% ipython --no-banner

In [1]: import numpy as np

In [2]: np.set_printoptions(precision=3, suppress=True, linewidth=120, sign=" ")

In [3]: E = np.loadtxt("sample11.csv", delimiter=",")

In [4]: print(E)
[[-1.584 -8.002  0.23  -4.554]
 [ 1.431  1.746 -6.676 -1.443]
 [ 4.394  2.228  3.351 -1.853]
 [ 2.089  1.368  1.856 -7.025]
 [ 6.746 -3.76  -0.64   1.629]]

In [5]: T = np.stack([E, 4 * E, E[::-1]])

In [6]: print(np.linalg.matrix_rank(T.reshape(3, -1)))
2

In [7]: print(np.linalg.matrix_rank(T))
[ 4  4  4]

In [8]: out = E / np.sqrt((E ** 2).mean(axis=1, keepdims=True))

In [9]: print(np.linalg.norm(out, axis=1))
[ 2.  2.  2.  2.  2.]

In [10]: print(np.linalg.matrix_rank(out) == np.linalg.matrix_rank(E))
True

In [11]: print(out[0])
[-0.339 -1.713  0.049 -0.975]

In [12]: P = E @ np.linalg.solve(E.T @ E, E.T)

In [13]: print(np.linalg.matrix_rank(np.eye(5) - P))
1

In [14]: print(np.round((np.eye(5) - P) @ E, 3) + 0)
[[ 0.  0.  0.  0.]
 [ 0.  0.  0.  0.]
 [ 0.  0.  0.  0.]
 [ 0.  0.  0.  0.]
 [ 0.  0.  0.  0.]]

In [15]: print(np.round(np.linalg.eigvalsh(P), 3) + 0)
[ 0.  1.  1.  1.  1.]

In [16]: x0 = np.array([0, 3, 1, 1])

In [17]: target = E @ x0

In [18]: print(np.round(np.linalg.lstsq(E, target)[0], 3) + 0)
[ 0.  3.  1.  1.]

In [19]: rng = np.random.default_rng(989862)

In [20]: target = target + 0.05 * rng.normal(size=5)

In [21]: print(target)
[-28.309  -2.822   8.224  -1.091 -10.361]

In [22]: b, *_ = np.linalg.lstsq(E, target)

In [23]: print(b)
[-0.004  3.004  0.995  0.996]

In [24]: print([round(float(np.linalg.norm(np.linalg.solve(E.T @ E + lam * np.eye(4), E.T @ target))), 2) for lam in (0, 1, 10, 100)])
[3.32, 3.28, 2.98, 1.56]

In [25]: print(np.round(E.T @ (target - E @ b), 3) + 0)
[ 0.  0.  0.  0.]

In [26]: print(b.round())
[-0.  3.  1.  1.]

In [27]: print(round(np.linalg.norm(target - E @ b), 3))
0.084

In [28]: feats = np.load("dump.npy")

In [29]: print(feats)
[[ -8.111   3.368  11.637   2.804 -13.224   2.169]
 [  6.542  -8.859   0.576   2.222  -7.597  14.688]
 [ -4.959   7.964  -2.461  -2.595   9.47  -14.474]
 [ -9.592  10.027   3.962  -1.095   2.329 -13.607]
 [ -4.245   7.519  -3.244  -2.733  10.192 -14.267]
 [  2.665  -6.457   4.853   2.983 -11.562  13.604]
 [ 10.241  -6.275 -11.412  -2.063  10.682   2.675]
 [-10.641  10.02    6.184  -0.41   -0.695 -12.144]
 [-11.188   8.245  10.216   1.241  -7.541  -6.639]
 [-10.485  10.055   5.799  -0.536  -0.147 -12.45 ]
 [ -1.308   5.469  -6.111  -3.142  12.512 -12.83 ]
 [ -1.865   5.883  -5.608  -3.083  12.146 -13.17 ]
 [-10.209   6.224  11.429   2.08  -10.744  -2.581]
 [  6.637  -1.69  -11.25   -3.072  13.989  -4.626]
 [  1.888   2.884  -8.658  -3.33   13.984 -10.32 ]
 [ 10.901  -9.911  -6.908   0.162   1.763  11.494]
 [  0.693   3.893  -7.773  -3.29   13.558 -11.371]
 [-10.077   6.014  11.491   2.148 -10.99   -2.201]]

In [30]: cov = np.cov(feats, rowvar=False)

In [31]: print(feats.std(axis=0))
[ 7.372  6.501  7.954  2.303  9.929  9.675]

In [32]: print(np.argwhere(np.triu(np.abs(np.corrcoef(feats.T)) > 0.8, 1)))
[[ 0  1]
 [ 1  5]
 [ 2  3]
 [ 2  4]
 [ 3  4]]

In [33]: print(np.median(feats, axis=0))
[-3.055  5.676 -0.942 -0.815  2.046 -8.48 ]

In [34]: print(np.round(np.corrcoef(feats[:, 4], feats[:, 5])[0, 1], 3))
-0.551

In [35]: print(np.argsort(-feats.std(axis=0).round(6), kind="stable"))
[ 4  5  2  0  1  3]

In [36]: F = np.loadtxt("out10.csv", delimiter=",")

In [37]: print(F)
[[  2.   0.   5.   9.]
 [  2.   0.   7.   9.]
 [  2.   0.   0.   0.]
 [  2.   0.   4.   7.]
 [  2.   0.   2.   5.]
 [  2.   0.   0.   0.]
 [  2.   0.   1.   0.]
 [  2.   0.   0.   1.]
 [  2.   0.   1.   0.]
 [  2.   0.   0.   1.]
 [  2.   0.   0.   3.]
 [  2.   0.   5.   9.]
 [  2.   0.   1.   1.]
 [  2.   0.   2.   5.]
 [  2.   0.   4.   7.]
 [  2.   0.   9.  13.]
 [  2.   0.   0.   0.]
 [  2.   0.   6.   9.]
 [  2.   0.   3.   1.]
 [  2.   0.   2.   3.]
 [  2.   0.   0.   0.]
 [  2.   0.   0.   3.]]

In [38]: out = F + rng.integers(-2, 3, (22, 3)) @ rng.integers(-2, 3, (3, 4))

In [39]: print(out)
[[ 4.  1.  3.  8.]
 [ 2.  4.  7. 13.]
 [ 5.  2. -2.  1.]
 [10.  2.  0.  9.]
 [ 0. -2.  6.  9.]
 [-1. -5.  4.  0.]
 [-5. -1.  5.  0.]
 [ 0. -3.  2.  0.]
 [ 7.  5. -3.  2.]
 [-2.  0.  4.  5.]
 [ 0. -2.  0. -1.]
 [ 1.  3.  5. 11.]
 [ 0.  3.  3.  6.]
 [ 4.  0.  2.  7.]
 [-1.  2.  6. 10.]
 [-1.  1. 13. 19.]
 [-2.  2.  4.  6.]
 [-3. -5. 10.  7.]
 [ 4.  1.  1.  0.]
 [ 2.  3.  0.  2.]
 [ 4. -2.  0.  0.]
 [ 2. -3.  2.  4.]]

In [40]: print(np.linalg.matrix_rank(out - F, tol=1e-8))
3

In [41]: print(out - F)
[[ 2.  1. -2. -1.]
 [ 0.  4.  0.  4.]
 [ 3.  2. -2.  1.]
 [ 8.  2. -4.  2.]
 [-2. -2.  4.  4.]
 [-3. -5.  4.  0.]
 [-7. -1.  4.  0.]
 [-2. -3.  2. -1.]
 [ 5.  5. -4.  2.]
 [-4.  0.  4.  4.]
 [-2. -2.  0. -4.]
 [-1.  3.  0.  2.]
 [-2.  3.  2.  5.]
 [ 2.  0.  0.  2.]
 [-3.  2.  2.  3.]
 [-3.  1.  4.  6.]
 [-4.  2.  4.  6.]
 [-5. -5.  4. -2.]
 [ 2.  1. -2. -1.]
 [ 0.  3. -2. -1.]
 [ 2. -2.  0.  0.]
 [ 0. -3.  2.  1.]]

In [42]: f = np.array([2, 2])

In [43]: print(np.correlate(F[17], F[21], "full"))
[  6.   0.  18.  31.   0.  12.  18.]

In [44]: print(np.array([np.convolve(row, f, "same") for row in F]))
[[  4.   4.  10.  28.]
 [  4.   4.  14.  32.]
 [  4.   4.   0.   0.]
 [  4.   4.   8.  22.]
 [  4.   4.   4.  14.]
 [  4.   4.   0.   0.]
 [  4.   4.   2.   2.]
 [  4.   4.   0.   2.]
 [  4.   4.   2.   2.]
 [  4.   4.   0.   2.]
 [  4.   4.   0.   6.]
 [  4.   4.  10.  28.]
 [  4.   4.   2.   4.]
 [  4.   4.   4.  14.]
 [  4.   4.   8.  22.]
 [  4.   4.  18.  44.]
 [  4.   4.   0.   0.]
 [  4.   4.  12.  30.]
 [  4.   4.   6.   8.]
 [  4.   4.   4.  10.]
 [  4.   4.   0.   0.]
 [  4.   4.   0.   6.]]

In [45]: print(np.cross(F[17, :3], F[21, :3]))
[  0.  12.   0.]

In [46]: print(np.polyval(f, F[17]))
[  6.   2.  14.  20.]
